In [1]: import numpy as np

In [2]: np.set_printoptions(precision=3, suppress=True, linewidth=140)

In [3]: A = np.load("x.npy")

In [4]: A
Out[4]: 
array([[-1.051, -2.729,  0.893,  3.956],
       [ 1.928,  0.399, -4.251,  1.748],
       [-1.577,  4.115,  0.609,  2.281],
       [ 4.206,  0.678,  2.4  ,  1.044]])

In [5]: f = np.array([2, 3, -3])

In [6]: np.convolve(A[2], f)
Out[6]: array([-3.154,  3.499, 18.296, -5.955,  5.017, -6.844])

In [7]: print(np.array([np.convolve(row, f, "same") for row in A]))
[[ -8.612  -3.245  18.778   9.189]
 [  6.582 -13.087 -10.456  17.995]
 [  3.499  18.296  -5.955   5.017]
 [ 13.974  -5.783   7.253  -4.069]]

In [8]: np.polyval(f, A[2])
Out[8]: array([-2.756, 43.218, -0.43 , 14.255])

In [9]: Uu, sig = np.linalg.svd(A)
Traceback (most recent call last):
  Cell In[9], line 1
    Uu, sig = np.linalg.svd(A)
ValueError: too many values to unpack (expected 2)


In [10]: Uu, sig, Vh = np.linalg.svd(A, full_matrices=False)

In [11]: np.cumsum(sig ** 2) / np.sum(sig ** 2)
Out[11]: array([0.25, 0.5 , 0.75, 1.  ])

In [12]: sig
Out[12]: array([5., 5., 5., 5.])

In [13]: round(float(np.sqrt((sig ** 2).sum())), 3), np.round(np.linalg.norm(A), 3)
Out[13]: (10.0, np.float64(10.0))

In [14]: np.allclose(Uu * sig @ Vh, A)
Out[14]: True

In [15]: round(float(np.linalg.det(2 * A)), 3), round(float(np.linalg.det(A)), 3)
Out[15]: (-10000.0, -625.0)

In [16]: round(float(np.einsum("ij,ji->", A, A)), 3)
Out[16]: 1.001

In [17]: np.round(np.einsum("ii->", A), 3)
Out[17]: np.float64(1.001)

In [18]: f = np.array([-3, -1, -1, -3])

In [19]: r1 = np.array([3, -1, -1, -2, -2])

In [20]: E = f[:, None] + r1[None, :]

In [21]: E
Out[21]: 
array([[ 0, -4, -4, -5, -5],
       [ 2, -2, -2, -3, -3],
       [ 2, -2, -2, -3, -3],
       [ 0, -4, -4, -5, -5]])

In [22]: # rows 1 and 2 are equal

In [23]: print(np.unique(E.round(6), axis=0).shape)
(2, 5)

In [24]: np.allclose(E[:-1].T @ np.linalg.lstsq(E[:-1].T, E[-1])[0], E[-1])
Out[24]: True

In [25]: np.round(E @ np.linalg.pinv(E) @ E, 3) + 0
Out[25]: 
array([[ 0., -4., -4., -5., -5.],
       [ 2., -2., -2., -3., -3.],
       [ 2., -2., -2., -3., -3.],
       [ 0., -4., -4., -5., -5.]])

In [26]: np.linalg.lstsq(E[:-1].T, E[-1])[2]
Out[26]: np.int32(2)

In [27]: np.abs(np.diag(np.linalg.qr(E)[1])) > 1e-9
Out[27]: array([ True,  True, False, False])

In [28]: M = np.load("out12.npy")

In [29]: M
Out[29]: 
array([[1.   , 0.2  , 0.04 , 0.008],
       [0.2  , 1.   , 0.2  , 0.04 ],
       [0.04 , 0.2  , 1.   , 0.2  ],
       [0.008, 0.04 , 0.2  , 1.   ]])

In [30]: # symmetric, so the eigenvalues are real

In [31]: proj = np.triu(np.array([[0, -1, 1, -1], [0, -1, 0, 1], [-1, -2, 0, 2], [-1, -1, 0, 2]]), 1) + np.eye(4)

In [32]: other = proj @ M @ np.linalg.inv(proj)

In [33]: np.trace(other), np.trace(M)
Out[33]: (np.float64(4.0), np.float64(4.0))

In [34]: other
Out[34]: 
array([[ 0.832,  0.192, -0.192,  0.192],
       [ 0.208,  1.248,  0.192, -0.384],
       [ 0.056,  0.336,  1.344, -0.768],
       [ 0.008,  0.048,  0.192,  0.576]])

In [35]: w, V = np.linalg.eig(M)

In [36]: np.sort(np.linalg.eigvals(M @ M))
Out[36]: array([0.503, 0.715, 1.172, 1.856])

In [37]: np.sort(np.linalg.eigvals(M.T))
Out[37]: array([0.709, 0.846, 1.083, 1.362])

In [38]: round(float(np.prod(w)), 3)
Out[38]: 0.885

In [39]: np.sort(np.linalg.eigvals(np.linalg.inv(M)))
Out[39]: array([0.734, 0.924, 1.183, 1.41 ])

In [40]: x = np.ones(4)

In [41]: for _ in range(7):
    ...:     x = M @ x
    ...:     x /= np.linalg.norm(x)
    ...:     print(round(x @ M @ x, 3))
    ...: 
1.355
1.36
1.361
1.362
1.362
1.362
1.362

In [42]: round(np.linalg.eigvalsh(M)[-1], 3)
Out[42]: np.float64(1.362)

In [43]: F = np.load("layer17.npy")

In [44]: F
Out[44]: 
array([[ 1,  2,  2,  2, -4],
       [ 0,  1,  2,  1, -4]])

In [45]: # column 3 repeats column 1

In [46]: other = F[0, 0] * F[1:] - np.outer(F[1:, 0], F[0])

In [47]: other
Out[47]: array([[ 0,  1,  2,  1, -4]])

In [48]: np.flatnonzero(~other.round(6).any(axis=1))
Out[48]: array([], dtype=int64)

In [49]: F[:, 0] / F[0, 0]
Out[49]: array([1., 0.])

In [50]: f = np.array([-1, 0, 0])

In [51]: np.polyval(f, F[1])
Out[51]: array([  0,  -1,  -4,  -1, -16])

In [52]: np.correlate(F[1], F[0], "full")
Out[52]: array([ 0, -4, -6,  2, 24, -1, -4, -7, -4])

In [53]: T = np.stack([F, 4 * F, F[::-1]])

In [54]: np.linalg.matrix_rank(T)
Out[54]: array([2, 2, 2])

In [55]: (T @ F.T).shape
Out[55]: (3, 2, 2)

In [56]: np.einsum("bij,cij->bc", T, T)
Out[56]: 
array([[ 51, 204,  48],
       [204, 816, 192],
       [ 48, 192,  51]])

In [57]: T.shape
Out[57]: (3, 2, 5)

In [58]: theta = np.radians(60)

In [59]: r_ = np.eye(5)

In [60]: r_[2, 2] = r_[1, 1] = np.cos(theta)

In [61]: r_[2, 1], r_[1, 2] = -np.sin(theta), np.sin(theta)

In [62]: r_
Out[62]: 
array([[ 1.   ,  0.   ,  0.   ,  0.   ,  0.   ],
       [ 0.   ,  0.5  ,  0.866,  0.   ,  0.   ],
       [ 0.   , -0.866,  0.5  ,  0.   ,  0.   ],
       [ 0.   ,  0.   ,  0.   ,  1.   ,  0.   ],
       [ 0.   ,  0.   ,  0.   ,  0.   ,  1.   ]])

In [63]: other = F @ r_.T

In [64]: np.allclose(F @ F.T, other @ other.T)
Out[64]: True

In [65]: round(float(np.linalg.det(r_)), 3), np.trace(r_)
Out[65]: (1.0, np.float64(4.0))

In [66]: print(np.linalg.svd(F, compute_uv=False), np.linalg.svd(other, compute_uv=False))
[7.054 1.116] [7.054 1.116]

In [67]: other
Out[67]: 
array([[ 1.   ,  2.732, -0.732,  2.   , -4.   ],
       [ 0.   ,  2.232,  0.134,  1.   , -4.   ]])

In [68]: m1 = np.load("m.npy")

In [69]: m1
Out[69]: 
array([[1, 0, 2, 1],
       [2, 2, 4, 0],
       [2, 0, 2, 0],
       [0, 1, 2, 1],
       [3, 0, 4, 1],
       [3, 1, 6, 2],
       [0, 2, 2, 0],
       [0, 1, 2, 1],
       [0, 0, 0, 0],
       [0, 0, 0, 0],
       [0, 2, 2, 0],
       [0, 1, 2, 1],
       [3, 0, 4, 1],
       [0, 0, 0, 0],
       [0, 1, 2, 1],
       [0, 0, 0, 0],
       [0, 0, 0, 0],
       [1, 2, 4, 1],
       [3, 2, 6, 1],
       [0, 0, 0, 0]])

In [70]: Lm = np.linalg.cholesky(M)

In [71]: round(np.prod(np.diag(Lm)) ** 2, 3), round(float(np.linalg.det(M)), 3)
Out[71]: (np.float64(0.885), 0.885)

In [72]: print(Lm)
[[1.    0.    0.    0.   ]
 [0.2   0.98  0.    0.   ]
 [0.04  0.196 0.98  0.   ]
 [0.008 0.039 0.196 0.98 ]]

In [73]: np.linalg.eigvalsh(M).min() > 0
Out[73]: np.True_

In [74]: Lm @ Lm.T
Out[74]: 
array([[1.   , 0.2  , 0.04 , 0.008],
       [0.2  , 1.   , 0.2  , 0.04 ],
       [0.04 , 0.2  , 1.   , 0.2  ],
       [0.008, 0.04 , 0.2  , 1.   ]])

In [75]: np.sort(np.linalg.eigvals(Lm))
Out[75]: array([0.98, 0.98, 0.98, 1.  ])

In [76]: np.linalg.matrix_rank(Lm - Lm[0, 0] * np.eye(4))
Out[76]: np.int64(3)

In [77]: np.round(np.prod(np.diag(Lm)), 3), np.round(np.linalg.det(Lm), 3)
Out[77]: (np.float64(0.941), np.float64(0.941))

In [78]: Xs = m1 - m1.mean(axis=1)
Traceback (most recent call last):
  Cell In[78], line 1
    Xs = m1 - m1.mean(axis=1)
ValueError: operands could not be broadcast together with shapes (20,4) (20,) 


In [79]: Xs = m1 - m1.mean(axis=0)

In [80]: Uu, sig, Vh = np.linalg.svd(Xs, full_matrices=False)

In [81]: (np.sign(Uu[:, 0]) == np.sign(Uu[0, 0])).astype(int)
Out[81]: array([1, 0, 0, 1, 0, 0, 1, 1, 1, 1, 1, 1, 0, 1, 1, 1, 1, 0, 0, 1])

In [82]: np.abs(Vh[0]).argmax()
Out[82]: np.int64(2)

In [83]: f = np.array([2, 1, 0])

In [84]: feats = f[np.abs(np.subtract.outer(np.arange(3), np.arange(3)))]

In [85]: feats
Out[85]: 
array([[2, 1, 0],
       [1, 2, 1],
       [0, 1, 2]])

In [86]: Lm = np.linalg.cholesky(feats)

In [87]: np.round(np.prod(np.diag(Lm)) ** 2, 3), np.round(np.linalg.det(feats), 3)
Out[87]: (np.float64(4.0), np.float64(4.0))

In [88]: print(np.linalg.eigvalsh(feats).min() > 0)
True

In [89]: x = np.ones(3)

In [90]: for _ in range(4):
    ...:     x = feats @ x
    ...:     x /= np.linalg.norm(x)
    ...:     print(round(x @ feats @ x, 3))
    ...: 
3.412
3.414
3.414
3.414

In [91]: x
Out[91]: array([0.5  , 0.707, 0.5  ])

In [92]: round(np.linalg.eigvalsh(feats)[-1], 3)
Out[92]: np.float64(3.414)

In [93]: w, V = np.linalg.eigh(feats)

In [94]: x = np.array([3, 0, 2])

In [95]: (np.sign(V[:, -1].round(6)) == np.sign(V[0, -1].round(6))).astype(int)
Out[95]: array([1, 1, 1])

In [96]: np.round(V * np.abs(w) @ V.T, 3) + 0
Out[96]: 
array([[2., 1., 0.],
       [1., 2., 1.],
       [0., 1., 2.]])

In [97]: print(np.linalg.eigvalsh(feats[1:, 1:]))
[1. 3.]

In [98]: print(np.round(V * np.maximum(w, 0) @ V.T, 3) + 0)
[[2. 1. 0.]
 [1. 2. 1.]
 [0. 1. 2.]]

In [99]: np.abs(feats).sum(axis=1).max(), np.round(np.abs(w).max(), 3)
Out[99]: (np.int64(4), np.float64(3.414))

In [100]: rng = np.random.default_rng(524786)

In [101]: other = feats + rng.integers(-2, 3, (3, 2)) @ rng.integers(-2, 3, (2, 3))

In [102]: other
Out[102]: 
array([[-2, -1, -4],
       [ 3,  3, -5],
       [-6, -2,  0]])

In [103]: np.linalg.matrix_rank(other - feats, tol=1e-8)
Out[103]: np.int64(2)

In [104]: np.abs(other - feats).sum(axis=1)
Out[104]: array([10,  9, 11])

In [105]: z = rng.permutation(3)

In [106]: z
Out[106]: array([1, 0, 2])

In [107]: other = feats[z][:, z]

In [108]: other
Out[108]: 
array([[2, 1, 1],
       [1, 2, 0],
       [1, 0, 2]])

In [109]: np.allclose(other, feats)
Out[109]: False

In [110]: np.diag(other)
Out[110]: array([2, 2, 2])
